$ ipython --no-banner

In [1]: import numpy as np

In [2]: np.set_printoptions(precision=2, suppress=True, linewidth=200, floatmode="fixed")

In [3]: def tidy(a):
   ...:     return np.round(a, 2) + 0
   ...: 

In [4]: m1 = np.load("sample10.npy")

In [5]: m1
Out[5]: 
array([[0.00, 1.00, 2.00],
       [0.00, 2.00, 1.00],
       [0.00, 0.00, 3.00]])

In [6]: # triangular: eigenvalues sit on the diagonal

In [7]: t = np.radians(135)

In [8]: R = np.eye(3)

In [9]: R[1, 1] = R[2, 2] = np.cos(t)

In [10]: R[1, 2], R[2, 1] = -np.sin(t), np.sin(t)

In [11]: tidy(R)
Out[11]: 
array([[ 1.00,  0.00,  0.00],
       [ 0.00, -0.71, -0.71],
       [ 0.00,  0.71, -0.71]])

In [12]: Y = m1 @ R.T

In [13]: tidy(np.linalg.svd(m1, compute_uv=False)), tidy(np.linalg.svd(Y, compute_uv=False))
Out[13]: (array([3.94, 1.87, 0.00]), array([3.94, 1.87, 0.00]))

In [14]: tidy(np.linalg.det(R)), tidy(np.trace(R))
Out[14]: (np.float64(1.0), np.float64(-0.41))

In [15]: tidy(np.abs(Y - m1).max(axis=0))
Out[15]: array([0.00, 4.12, 5.12])

In [16]: np.allclose(m1 @ m1.T, Y @ Y.T)
Out[16]: True

In [17]: mat = np.array([[1.0, 0.9], [0.9, 1.0]])

In [18]: # symmetric

In [19]: vals, V = np.linalg.eigh(mat)

In [20]: x0 = np.array([3, 4])

In [21]: tidy(x0 @ mat @ x0)
Out[21]: np.float64(46.6)

In [22]: tidy(V * np.maximum(vals, 0) @ V.T)
Out[22]: 
array([[1.00, 0.90],
       [0.90, 1.00]])

In [23]: np.abs(mat).sum(axis=1).max(), np.abs(vals).max()
Out[23]: (np.float64(1.9), np.float64(1.9))

In [24]: (np.sign(V[:, -1].round(6)) == np.sign(V[0, -1].round(6))).astype(int)
Out[24]: array([1, 1])

In [25]: vals, V = np.linalg.eig(mat)

In [26]: tidy(np.sort(np.linalg.eigvals(mat @ mat)))
Out[26]: array([0.01, 3.61])

In [27]: tidy(np.sort(np.linalg.eigvals(mat.T)))
Out[27]: array([0.10, 1.90])

In [28]: tidy(np.sort(np.linalg.eigvals(np.linalg.inv(mat))))
Out[28]: array([ 0.53, 10.00])

In [29]: tidy(np.prod(vals))
Out[29]: np.float64(0.19)

In [30]: tidy(mat @ V[:, 0] - vals[0] * V[:, 0])
Out[30]: array([0.00, 0.00])

In [31]: Q, V = np.linalg.qr(mat[:, :1])[0], np.linalg.qr(mat[:, 1:])[0]

In [32]: sig = np.linalg.svd(Q.T @ V, compute_uv=False)

In [33]: tidy(np.degrees(np.arccos(sig.clip(0, 1))))
Out[33]: array([6.03])

In [34]: tidy(sig)
Out[34]: array([0.99])

In [35]: np.linalg.matrix_rank(mat, rtol=0.1)
Out[35]: np.int64(1)

In [36]: tidy(np.abs(np.linalg.svd(mat)[2][-1]))
Out[36]: array([0.71, 0.71])
